$ python -q
>>> import numpy as np
>>> from numpy import linalg as LA
>>> np.set_printoptions(precision=3, suppress=True, linewidth=200, legacy="1.25")
>>> m1 = np.loadtxt("data.csv", delimiter=",")
>>> m1
array([[ 1.1  , -0.3  , -1.1  , -0.7  ,  1.5  ],
       [-0.281,  0.243, -1.607,  0.481,  0.447],
       [ 0.2  , -1.1  ,  0.3  ,  0.8  ,  0.1  ],
       [ 0.2  , -0.3  ,  0.3  ,  0.9  ,  0.9  ],
       [-0.8  , -0.8  ,  0.3  , -0.7  ,  0.4  ],
       [-0.4  ,  0.2  , -1.6  ,  0.5  ,  0.4  ],
       [-0.5  , -1.6  , -0.3  ,  0.8  ,  0.   ],
       [ 0.8  ,  0.9  , -1.5  , -0.3  ,  1.   ],
       [ 0.6  ,  1.5  ,  1.   ,  0.8  , -0.5  ],
       [ 1.1  , -1.2  , -0.7  , -2.9  ,  0.4  ]])
>>> x = np.array([1, -2, -1, -2, -2])
>>> m1 @ np.eye(5)[4]
array([ 1.5  ,  0.447,  0.1  ,  0.9  ,  0.4  ,  0.4  ,  0.   ,  1.   , -0.5  ,  0.4  ])
>>> m1 @ np.ones(5)
array([ 0.5  , -0.717,  0.3  ,  2.   , -1.6  , -0.9  , -1.6  ,  0.9  ,  3.4  , -3.3  ])
>>> m1 @ (2 * x)
array([ 2.4  , -2.032,  0.6  , -6.2  ,  2.2  , -2.   ,  2.8  , -1.8  , -8.   , 18.4  ])
>>> Ac = m1 - m1.mean(axis=0)
>>> Uu, s, vt = LA.svd(Ac, full_matrices=False)
>>> np.round(Ac.mean(axis=0), 3) + 0
array([0., 0., 0., 0., 0.])
>>> LA.matrix_rank(Ac)
5
>>> s
array([3.987, 3.145, 2.63 , 1.596, 1.059])
>>> s ** 2 / (s ** 2).sum()
array([0.437, 0.272, 0.19 , 0.07 , 0.031])
>>> vt[0] * np.sign(vt[0, np.abs(vt[0]).argmax()])
array([-0.257,  0.256,  0.316,  0.853, -0.204])
>>> r0, v = m1[3], m1[4]
>>> round(float(r0 @ v), 3)
-0.1
>>> p = (r0 @ v) / (r0 @ r0) * r0
>>> round(float(LA.norm(r0 + v) ** 2 + LA.norm(r0 - v) ** 2), 3)
7.72
>>> p
array([-0.011,  0.016, -0.016, -0.049, -0.049])
>>> W0 = np.load("dump.npy")
>>> W0
array([[-2.,  1.,  1.,  1.],
       [ 1., -2.,  1.,  1.],
       [ 1.,  1., -2.,  1.],
       [ 1.,  1.,  1., -2.]])
>>> np.round(LA.eigvalsh(W0).min(), 3)
-3.0
>>> w, vecs = LA.eigh(W0)
>>> x = np.array([2, 2, -1, -2])
>>> x @ W0 @ x
-38.0
>>> round(x @ W0 @ x / (x @ x), 3), round(w[0], 3), round(w[-1], 3)
(-2.923, -3.0, 1.0)
>>> vecs * np.maximum(w, 0) @ vecs.T
array([[0.25, 0.25, 0.25, 0.25],
       [0.25, 0.25, 0.25, 0.25],
       [0.25, 0.25, 0.25, 0.25],
       [0.25, 0.25, 0.25, 0.25]])
>>> vecs * np.abs(w) @ vecs.T
array([[ 2.5, -0.5, -0.5, -0.5],
       [-0.5,  2.5, -0.5, -0.5],
       [-0.5, -0.5,  2.5, -0.5],
       [-0.5, -0.5, -0.5,  2.5]])
>>> np.abs(W0).sum(axis=1).max(), np.round(np.abs(w).max(), 3)
(5.0, 3.0)
>>> (np.sign(vecs[:, -1].round(6)) == np.sign(vecs[0, -1].round(6))).astype(int)
array([1, 1, 1, 1])
>>> K = np.loadtxt("x.csv", delimiter=",")
>>> K
array([[ 1.,  0.,  0.],
       [ 0.,  0., -1.],
       [ 0.,  1.,  0.]])
>>> other = K / np.sqrt((K ** 2).mean(axis=1, keepdims=True))
>>> K - K.mean(axis=1, keepdims=True)
array([[ 0.667, -0.333, -0.333],
       [ 0.333,  0.333, -0.667],
       [-0.333,  0.667, -0.333]])
>>> other[0]
array([1.732, 0.   , 0.   ])
>>> LA.matrix_rank(other) == LA.matrix_rank(K)
True
>>> other = np.array([[1, 0], [-2, -1]])
>>> W2 = np.kron(other, K)
>>> np.round(LA.norm(W2, 2), 3), round(LA.norm(other, 2) * LA.norm(K, 2), 3)
(2.414, 2.414)
>>> mat = np.loadtxt("run11.csv", delimiter=",")
>>> mat
array([[ 0.884, -0.303, -0.101],
       [-0.303,  0.204, -0.265],
       [-0.101, -0.265,  0.912]])
>>> # looks like rank 2
>>> np.unique(mat.round(6), axis=0).shape
(3, 3)
>>> other = mat / LA.norm(mat, axis=1, keepdims=True)
>>> cov = other @ other.T
>>> cov[0]
array([ 1.   , -0.714, -0.113])
>>> np.argwhere(np.triu(np.abs(cov) > 0.95, 1))
array([], shape=(0, 2), dtype=int64)
>>> LA.norm(other, axis=1)
array([1., 1., 1.])
>>> cov
array([[ 1.   , -0.714, -0.113],
       [-0.714,  1.   , -0.615],
       [-0.113, -0.615,  1.   ]])
>>> rng = np.random.default_rng(9507)
>>> lab = rng.permutation(3)
>>> lab
array([1, 2, 0])
>>> other = mat[lab][:, lab]
>>> np.allclose(other, mat)
False
>>> np.diag(other)
array([0.204, 0.912, 0.884])
>>> np.round(mat[1] @ mat[0], 3)
-0.303
>>> LA.norm(mat, axis=0)
array([0.94 , 0.452, 0.955])
>>> A = np.load("arr.npy")
>>> A
array([[1.   , 0.7  , 0.49 , 0.343, 0.24 , 0.168, 0.118, 0.082],
       [0.7  , 1.   , 0.7  , 0.49 , 0.343, 0.24 , 0.168, 0.118],
       [0.49 , 0.7  , 1.   , 0.7  , 0.49 , 0.343, 0.24 , 0.168],
       [0.343, 0.49 , 0.7  , 1.   , 0.7  , 0.49 , 0.343, 0.24 ],
       [0.24 , 0.343, 0.49 , 0.7  , 1.   , 0.7  , 0.49 , 0.343],
       [0.168, 0.24 , 0.343, 0.49 , 0.7  , 1.   , 0.7  , 0.49 ],
       [0.118, 0.168, 0.24 , 0.343, 0.49 , 0.7  , 1.   , 0.7  ],
       [0.082, 0.118, 0.168, 0.24 , 0.343, 0.49 , 0.7  , 1.   ]])
>>> # symmetric, so the eigenvalues are real
>>> x = np.ones(8)
>>> for _ in range(6):
...     x = A @ x
...     x /= LA.norm(x)
...     print(round(x @ A @ x, 3))
... 
3.897
3.9
3.9
3.9
3.9
3.9
>>> round(float(LA.eigvalsh(A)[-1]), 3)
3.9
>>> x
array([0.272, 0.337, 0.383, 0.407, 0.407, 0.383, 0.337, 0.272])
>>> other = A / LA.norm(A, axis=1, keepdims=True)
>>> cov = other @ other.T
>>> np.round(np.degrees(np.arccos(np.clip(cov[2, 6], -1, 1))), 3)
54.122
>>> cov
array([[1.   , 0.945, 0.845, 0.725, 0.605, 0.496, 0.404, 0.337],
       [0.945, 1.   , 0.941, 0.831, 0.707, 0.586, 0.481, 0.404],
       [0.845, 0.941, 1.   , 0.94 , 0.828, 0.703, 0.586, 0.496],
       [0.725, 0.831, 0.94 , 1.   , 0.94 , 0.828, 0.707, 0.605],
       [0.605, 0.707, 0.828, 0.94 , 1.   , 0.94 , 0.831, 0.725],
       [0.496, 0.586, 0.703, 0.828, 0.94 , 1.   , 0.941, 0.845],
       [0.404, 0.481, 0.586, 0.707, 0.831, 0.941, 1.   , 0.945],
       [0.337, 0.404, 0.496, 0.605, 0.725, 0.845, 0.945, 1.   ]])
>>> (np.abs(cov) > 0.9).astype(int)
array([[1, 1, 0, 0, 0, 0, 0, 0],
       [1, 1, 1, 0, 0, 0, 0, 0],
       [0, 1, 1, 1, 0, 0, 0, 0],
       [0, 0, 1, 1, 1, 0, 0, 0],
       [0, 0, 0, 1, 1, 1, 0, 0],
       [0, 0, 0, 0, 1, 1, 1, 0],
       [0, 0, 0, 0, 0, 1, 1, 1],
       [0, 0, 0, 0, 0, 0, 1, 1]])
>>> cov = A.T @ A
>>> np.diag(cov)
array([1.954, 2.437, 2.664, 2.753, 2.753, 2.664, 2.437, 1.954])
>>> LA.eigvalsh(cov)[::-1]
array([15.21 ,  3.179,  0.739,  0.243,  0.108,  0.061,  0.042,  0.033])
>>> LA.svd(A, compute_uv=False) ** 2
array([15.21 ,  3.179,  0.739,  0.243,  0.108,  0.061,  0.042,  0.033])
>>> (A @ A.T).shape
(8, 8)
>>> lab = rng.permutation(8)
>>> lab
array([3, 4, 5, 6, 2, 0, 7, 1])
>>> other = A[lab][:, lab]
>>> other
array([[1.   , 0.7  , 0.49 , 0.343, 0.7  , 0.343, 0.24 , 0.49 ],
       [0.7  , 1.   , 0.7  , 0.49 , 0.49 , 0.24 , 0.343, 0.343],
       [0.49 , 0.7  , 1.   , 0.7  , 0.343, 0.168, 0.49 , 0.24 ],
       [0.343, 0.49 , 0.7  , 1.   , 0.24 , 0.118, 0.7  , 0.168],
       [0.7  , 0.49 , 0.343, 0.24 , 1.   , 0.49 , 0.168, 0.7  ],
       [0.343, 0.24 , 0.168, 0.118, 0.49 , 1.   , 0.082, 0.7  ],
       [0.24 , 0.343, 0.49 , 0.7  , 0.168, 0.082, 1.   , 0.118],
       [0.49 , 0.343, 0.24 , 0.168, 0.7  , 0.7  , 0.118, 1.   ]])
>>> np.trace(other)
8.0
>>> round(LA.det(other), 3), round(LA.det(A[lab]), 3)
(0.009, -0.009)
>>> X = np.load("sample0.npy")
>>> X
array([[0.333, 0.2  , 0.2  , 0.133, 0.067, 0.067],
       [0.062, 0.188, 0.062, 0.312, 0.125, 0.25 ],
       [0.125, 0.25 , 0.188, 0.062, 0.062, 0.312],
       [0.111, 0.111, 0.167, 0.333, 0.222, 0.056],
       [0.062, 0.312, 0.062, 0.188, 0.125, 0.25 ],
       [0.154, 0.154, 0.077, 0.077, 0.385, 0.154]])
>>> X.sum(axis=1)
array([1., 1., 1., 1., 1., 1.])
>>> LA.matrix_power(X, 100)
array([[0.131, 0.197, 0.119, 0.2  , 0.175, 0.177],
       [0.131, 0.197, 0.119, 0.2  , 0.175, 0.177],
       [0.131, 0.197, 0.119, 0.2  , 0.175, 0.177],
       [0.131, 0.197, 0.119, 0.2  , 0.175, 0.177],
       [0.131, 0.197, 0.119, 0.2  , 0.175, 0.177],
       [0.131, 0.197, 0.119, 0.2  , 0.175, 0.177]])
>>> X @ np.ones(6)
array([1., 1., 1., 1., 1., 1.])
>>> p = np.eye(6)[2]
>>> for _ in range(4):
...     p = p @ X
...     print(p.round(3))
... 
[0.125 0.25  0.188 0.062 0.062 0.312]
[0.14  0.193 0.114 0.163 0.193 0.197]
[0.133 0.201 0.116 0.192 0.177 0.181]
[0.132 0.198 0.118 0.199 0.176 0.178]
>>> lab = rng.permutation(6)
>>> lab
array([0, 4, 2, 3, 5, 1])
>>> other = X[lab][:, lab]
>>> other
array([[0.333, 0.067, 0.2  , 0.133, 0.067, 0.2  ],
       [0.062, 0.125, 0.062, 0.188, 0.25 , 0.312],
       [0.125, 0.062, 0.188, 0.062, 0.312, 0.25 ],
       [0.111, 0.222, 0.167, 0.333, 0.056, 0.111],
       [0.154, 0.385, 0.077, 0.077, 0.154, 0.154],
       [0.062, 0.125, 0.062, 0.312, 0.25 , 0.188]])
>>> np.round(LA.det(other), 3), round(LA.det(X[lab]), 3)
(0.0, 0.0)
>>> (X - X.T) / 2
array([[ 0.   ,  0.069,  0.038,  0.011,  0.002, -0.044],
       [-0.069,  0.   , -0.094,  0.101, -0.094,  0.048],
       [-0.038,  0.094,  0.   , -0.052,  0.   ,  0.118],
       [-0.011, -0.101,  0.052,  0.   ,  0.017, -0.011],
       [-0.002,  0.094,  0.   , -0.017,  0.   , -0.067],
       [ 0.044, -0.048, -0.118,  0.011,  0.067,  0.   ]])
>>> round(LA.det(X), 3)
0.0
>>> round(np.trace(X), 3)
1.321
>>> round(np.abs(LA.eigvals(X)).max(), 3)
1.0
>>> (X + X.T) / 2
array([[0.333, 0.131, 0.163, 0.122, 0.065, 0.11 ],
       [0.131, 0.188, 0.156, 0.212, 0.219, 0.202],
       [0.163, 0.156, 0.188, 0.115, 0.062, 0.195],
       [0.122, 0.212, 0.115, 0.333, 0.205, 0.066],
       [0.065, 0.219, 0.062, 0.205, 0.125, 0.317],
       [0.11 , 0.202, 0.195, 0.066, 0.317, 0.154]])
>>> feats = np.array([[2, 0, 0, 0, 0, -5, 6],
...     [0, 3, -3, 1, 0, 0, 0],
...     [0, 9, 3, -2, 0, 0, 0],
...     [0, 7, -6, -3, 0, 0, 0],
...     [0, 0, 0, 0, -7, 0, 0],
...     [7, 0, 0, 0, 0, -5, -8],
...     [-3, 0, 0, 0, 0, -3, -4]])
>>> # 3 groups of indices that never mix
>>> round(np.abs(LA.eigvals(feats)).max(), 3)
9.28
>>> feats @ feats
array([[-49,   0,   0,   0,   0,  -3,  28],
       [  0, -11, -24,   6,   0,   0,   0],
       [  0,  40,  -6,   9,   0,   0,   0],
       [  0, -54, -21,  28,   0,   0,   0],
       [  0,   0,   0,   0,  49,   0,   0],
       [  3,   0,   0,   0,   0,  14, 114],
       [-15,   0,   0,   0,   0,  42,  22]])
>>> P = np.triu(np.array([[5, 2, 1], [1, 2, 2], [1, 2, 4]]), 1) + np.eye(3)
>>> other = P @ K @ LA.inv(P)
>>> np.trace(other), np.trace(K)
(1.0, 1.0)
>>> other
array([[ 1., -1., -1.],
       [ 0.,  2., -5.],
       [ 0.,  1., -2.]])
>>> E = np.load("m.npy")
>>> E
array([[-0.5,  0.8, -0.1],
       [-1.8, -0.3,  0.5],
       [ 0.3,  0.7,  3.5],
       [ 0. , -1.1, -0.2]])
>>> other = np.array([[-1, 3], [-5, -4], [-4, 2]])
>>> E @ other
array([[ -3.1,  -4.9],
       [  1.3,  -3.2],
       [-17.8,   5.1],
       [  6.3,   4. ]])
>>> LA.matrix_rank(E @ other)
2
>>> np.einsum("ik,kj->ji", E, other)
array([[ -3.1,   1.3, -17.8,   6.3],
       [ -4.9,  -3.2,   5.1,   4. ]])
>>> np.einsum("ij,ij->i", E, E)
array([ 0.9 ,  3.58, 12.83,  1.25])
>>> other = np.c_[E[:, :1] @ np.array([[3]]), np.array([3, -2, 1, 2])]
>>> other
array([[-1.5,  3. ],
       [-5.4, -2. ],
       [ 0.9,  1. ],
       [ 0. ,  2. ]])
>>> LA.matrix_rank(np.c_[E, other])
4
>>> LA.norm(LA.qr(E)[0].T @ other, axis=0) ** 2 / ((other ** 2).sum(axis=0) + 1e-12)
array([1.   , 0.127])
>>> x = np.array([2, -3, 2])
>>> rhs = E @ x
>>> coef, lr = np.zeros(3), 1 / LA.norm(E, 2) ** 2
>>> for i in range(3):
...     coef -= lr * E.T @ (E @ coef - rhs)
...     if i % 1 == 0: print(i, round(LA.norm(E @ coef - rhs), 3))
... 
0 4.646
1 3.902
2 3.299
>>> coef
array([ 1.098, -0.839,  1.531])
